% python3 -q
>>> import numpy as np
>>> np.set_printoptions(precision=2, suppress=True, linewidth=140, sign=" ")
>>> def tidy(a):
...     return np.round(a, 2) + 0
... 
>>> arr = np.load("out8.npy")
>>> print(tidy(arr))
[[ -0.88  -0.58   3.79   4.74   3.13]
 [  5.65   5.09  -1.6   10.64   2.77]
 [ -2.33  -0.97   2.54   6.57  -0.59]
 [  9.24   8.94   4.08   9.4    6.5 ]
 [ -2.18  -0.14   6.47   5.23   0.35]
 [  1.02   2.01   3.06   7.54   1.23]
 [ -5.52  -5.93  -0.87   3.89   1.03]
 [  2.34   2.89   4.97   6.26   3.83]
 [ -8.03  -7.16   1.73   2.93  -0.85]
 [  1.4    2.68   6.11   6.23   2.61]
 [ -1.57   0.44   5.53   6.16  -0.09]
 [  2.23   5.06  11.26   6.     2.3 ]
 [ -4.11  -2.28   2.33   6.5   -2.2 ]
 [  4.66   3.69   2.72   6.47   6.5 ]
 [  2.54   1.85  -0.49   7.84   3.34]
 [ -6.21  -4.67   3.95   3.7   -0.77]
 [  1.92   1.72   1.16   7.25   3.08]
 [  4.37   4.75   2.65   8.7    3.03]
 [-12.03  -8.71   7.7    0.91  -3.67]
 [  1.73   6.08   9.65   9.44  -2.65]
 [ -4.87  -2.93   3.84   5.24  -1.6 ]
 [  3.53   3.01   5.54   4.7    7.09]
 [ -6.62  -4.27   4.08   4.78  -2.76]
 [  7.92   4.76  -6.94  10.97   6.09]]
>>> Ac = arr - arr.mean(axis=0)
>>> vecs = np.linalg.svd(Ac)[2][:4]
>>> A2 = Ac - Ac @ vecs.T @ vecs
>>> print(np.linalg.norm(A2, axis=1).round(6).argmax())
0
